$ ipython --no-banner

In [1]: import numpy as np

In [2]: from numpy import linalg as LA

In [3]: np.set_printoptions(precision=2, suppress=True, linewidth=140)

In [4]: rd = lambda a: np.round(a, 2) + 0

In [5]: M = np.load("x.npy")

In [6]: M
Out[6]: 
array([[ 0.26, -2.74,  1.94,  5.26],
       [-1.58, -4.58,  4.15,  3.42],
       [-0.86, -3.86,  3.64,  4.14],
       [-1.66, -4.66,  1.75,  3.34],
       [-2.16, -5.16,  3.45,  2.84],
       [ 1.62, -1.38,  6.09,  6.62],
       [ 0.41, -2.59,  7.33,  5.41],
       [-0.08, -3.08,  5.83,  4.92],
       [-2.02, -5.02,  1.14,  2.98],
       [ 1.4 , -1.6 ,  3.9 ,  6.4 ],
       [ 0.42, -2.58,  4.65,  5.42],
       [-0.54, -3.54,  3.02,  4.46],
       [ 2.26, -0.74,  5.48,  7.26],
       [-0.68, -3.68,  2.71,  4.32],
       [-2.58, -5.58,  0.74,  2.42],
       [-1.06, -4.06,  1.18,  3.94],
       [-0.96, -3.96,  0.71,  4.04],
       [-2.76, -5.76,  0.6 ,  2.24],
       [-4.15, -7.15, -0.71,  0.85],
       [-0.49, -3.49,  5.66,  4.51],
       [ 0.32, -2.68,  5.66,  5.32],
       [-2.59, -5.59,  0.36,  2.41],
       [ 0.37, -2.63,  2.87,  5.37],
       [-0.84, -3.84,  2.26,  4.16],
       [-0.48, -3.48,  4.  ,  4.52],
       [-1.33, -4.33,  3.45,  3.67],
       [-0.95, -3.95,  2.38,  4.05]])

In [7]: # rank 3

In [8]: cen = M - M.mean(axis=0)

In [9]: evecs = LA.svd(cen)[2][:3]

In [10]: M2 = cen - cen @ evecs.T @ evecs

In [11]: rd((cen @ evecs.T).std(axis=0))
Out[11]: array([2.98, 1.11, 0.  ])

In [12]: rd(LA.norm(M2) / LA.norm(cen))
Out[12]: np.float64(0.0)

In [13]: rd(np.cov(cen @ evecs.T, rowvar=False))
Out[13]: 
array([[9.19, 0.  , 0.  ],
       [0.  , 1.28, 0.  ],
       [0.  , 0.  , 0.  ]])

In [14]: LA.norm(M2, axis=1).round(6).argmax()
Out[14]: np.int64(0)
